% ipython --no-banner

In [1]: import numpy as np

In [2]: np.set_printoptions(precision=2, suppress=True, linewidth=120, floatmode="fixed")

In [3]: feats = np.load("a.npy")

In [4]: feats
Out[4]: 
array([[-1.70,  0.50,  0.40,  5.18,  0.90,  0.00, -1.00,  1.30, -0.60],
       [ 0.70, -2.20, -0.60,  4.41,  0.30,  3.00,  0.70,  1.10, -1.00],
       [-0.60, -0.60, -0.50,  4.03,  1.30, -1.20, -0.50,  1.00,  0.20],
       [ 1.60, -0.50, -0.20,  5.65, -0.10,  1.20, -0.20,  1.40, -1.00],
       [ 1.40, -0.50, -0.60,  4.84,  0.10,  0.80,  0.70,  1.20,  0.00],
       [ 0.10, -0.50, -0.40, -2.33, -0.40, -0.60, -0.70, -0.60,  1.20],
       [-1.20,  1.40, -0.70,  5.20,  0.60, -0.20, -0.20,  1.30,  1.00],
       [-0.60, -1.90, -0.40, -4.04,  0.90,  1.10,  1.30, -1.00,  0.20],
       [ 0.00, -0.70, -0.70,  1.57,  0.50, -3.00,  0.30,  0.40, -0.90],
       [-0.80,  1.00,  0.50,  3.64,  0.50,  1.20, -0.50,  0.90,  0.60],
       [-1.10, -0.30, -0.50,  3.58,  1.90, -0.70, -0.30,  0.90,  0.50],
       [-0.20, -0.40,  0.10,  5.24, -0.20,  0.00, -1.90,  1.30, -0.40],
       [ 1.00, -0.70, -0.60,  8.05,  0.30, -1.20,  0.40,  2.00, -0.60],
       [ 0.20,  1.60,  0.30, -0.39,  0.00,  0.00,  1.30, -0.10, -0.10],
       [ 0.30, -2.60, -1.90, -2.37, -1.30, -1.10, -0.20, -0.60,  0.90],
       [-0.10,  0.70,  0.80,  7.97,  0.10,  1.60,  0.50,  2.00,  0.30],
       [-2.00, -0.80,  0.10, -0.30, -0.60, -0.90,  0.90, -0.10, -1.00],
       [-1.40, -0.30, -0.30, -6.38,  0.20, -0.30,  0.90, -1.60, -0.50],
       [ 0.10,  1.30,  1.30,  6.75, -1.00,  1.20, -0.50,  1.70, -0.90],
       [-0.40, -1.10, -1.90,  4.05,  0.60,  0.60,  0.80,  1.00, -1.70],
       [ 0.30,  0.80, -0.20,  2.07,  0.00, -0.10, -0.10,  0.50, -0.30],
       [-0.80,  1.70,  0.10,  1.12,  1.60,  0.00, -0.40,  0.30, -1.10],
       [-0.10,  0.20,  1.40, -1.08,  2.20, -0.70, -1.60, -0.30, -0.60],
       [ 0.60,  0.50, -0.10, -5.20,  0.40,  0.80,  1.30, -1.30, -1.00],
       [ 0.00, -1.10, -1.50,  1.62, -0.30, -0.80, -0.50,  0.40, -0.40],
       [-0.70, -0.70, -0.20,  0.34,  0.50,  1.00, -0.50,  0.10,  0.50],
       [-0.20, -0.40, -0.30, -2.84, -0.70,  0.30,  0.20, -0.70,  0.20],
       [ 2.10, -0.10,  1.60, -9.23, -0.30, -0.30, -1.70, -2.30,  0.40],
       [ 0.50,  1.50, -0.40, -0.05,  0.40, -0.80,  1.30,  0.00, -0.20],
       [-0.50,  0.00, -0.50, -5.60,  0.10, -0.10,  0.20, -1.40,  0.80],
       [ 2.30,  1.50, -2.70, -1.50,  0.30, -0.60,  0.00, -0.40, -0.90],
       [-0.80, -0.20,  0.70,  2.89,  0.30, -0.40, -0.20,  0.70,  2.10],
       [ 0.60,  0.50,  0.10, -0.39,  0.30,  0.00,  0.30, -0.10, -0.30],
       [-0.40,  1.20, -0.30, -0.35,  0.20, -1.80, -2.40, -0.10, -0.90]])

In [5]: # column 3 is much longer than the rest

In [6]: lab = feats[:, 0] > np.median(feats[:, 0])

In [7]: u = feats[lab].mean(axis=0) - feats[~lab].mean(axis=0)

In [8]: ((feats - feats.mean(axis=0)) @ u > 0).astype(int)
Out[8]: array([0, 1, 0, 1, 1, 1, 0, 1, 1, 0, 0, 0, 0, 1, 1, 0, 0, 1, 0, 0, 1, 0, 0, 1, 1, 0, 1, 1, 1, 1, 1, 0, 1, 0])

In [9]: lab.astype(int)
Out[9]: array([0, 1, 0, 1, 1, 1, 0, 0, 1, 0, 0, 0, 1, 1, 1, 0, 0, 0, 1, 0, 1, 0, 0, 1, 1, 0, 0, 1, 1, 0, 1, 0, 1, 0])

In [10]: np.argsort(-np.abs(u).round(6), kind="stable")
Out[10]: array([0, 4, 3, 6, 2, 8, 7, 1, 5])
